$ python -q
>>> import numpy as np
>>> from numpy import linalg as LA
>>> np.set_printoptions(precision=2, suppress=True, linewidth=120, floatmode="fixed")
>>> K = np.load("x.npy")
>>> print(K)
[[-1.21 -0.60  0.14  0.05 -0.58 -0.78]
 [-0.60 -0.73 -1.17  0.34 -0.19  0.62]
 [ 0.14 -1.17  0.45 -0.18  0.18 -1.37]
 [ 0.05  0.34 -0.18  1.21 -1.55  0.84]
 [-0.58 -0.19  0.18 -1.55 -0.40  0.76]
 [-0.78  0.62 -1.37  0.84  0.76  0.68]]
>>> rng = np.random.default_rng(34)
>>> idx = rng.permutation(6)
>>> idx
array([2, 0, 1, 5, 3, 4])
>>> A2 = K[idx][:, idx]
>>> A2
array([[ 0.45,  0.14, -1.17, -1.37, -0.18,  0.18],
       [ 0.14, -1.21, -0.60, -0.78,  0.05, -0.58],
       [-1.17, -0.60, -0.73,  0.62,  0.34, -0.19],
       [-1.37, -0.78,  0.62,  0.68,  0.84,  0.76],
       [-0.18,  0.05,  0.34,  0.84,  1.21, -1.55],
       [ 0.18, -0.58, -0.19,  0.76, -1.55, -0.40]])
>>> print(round(LA.det(A2), 2), round(float(LA.det(K[idx])), 2))
0.0 -0.0
>>> print(round(np.trace(A2), 2))
0.0
>>> J = np.load("block9.npy")
>>> J
array([[2.00, 1.00, 0.00],
       [0.00, 2.00, 1.00],
       [0.00, 0.00, 2.00]])
>>> idx = rng.permutation(3)
>>> print(idx)
[1 0 2]
>>> A2 = J[idx][:, idx]
>>> np.allclose(A2, J)
False
>>> np.trace(A2)
np.float64(6.0)
>>> print(round(LA.det(A2), 2), round(LA.det(J[idx]), 2))
8.0 -8.0
>>> A2
array([[2.00, 0.00, 1.00],
       [1.00, 2.00, 0.00],
       [0.00, 0.00, 2.00]])
>>> r0, v = J[1], J[2]
>>> r0 @ r0
np.float64(5.0)
>>> p = (r0 @ v) / (r0 @ r0) * r0
>>> (v - p) @ r0
np.float64(0.0)
>>> v - p
array([ 0.00, -0.80,  1.60])
>>> blk = np.stack([J, -1 * J, J[::-1]])
>>> (blk @ J.T).shape
(3, 3, 3)
>>> LA.norm(blk, axis=(1, 2))
array([3.74, 3.74, 3.74])
>>> blk.sum(axis=0)
array([[0.00, 0.00, 2.00],
       [0.00, 2.00, 1.00],
       [2.00, 1.00, 0.00]])
>>> LA.det(blk)
array([ 8.00, -8.00, -8.00])
>>> LA.matrix_rank(blk)
array([3, 3, 3])
>>> LA.matrix_rank(blk.reshape(3, -1))
np.int64(2)
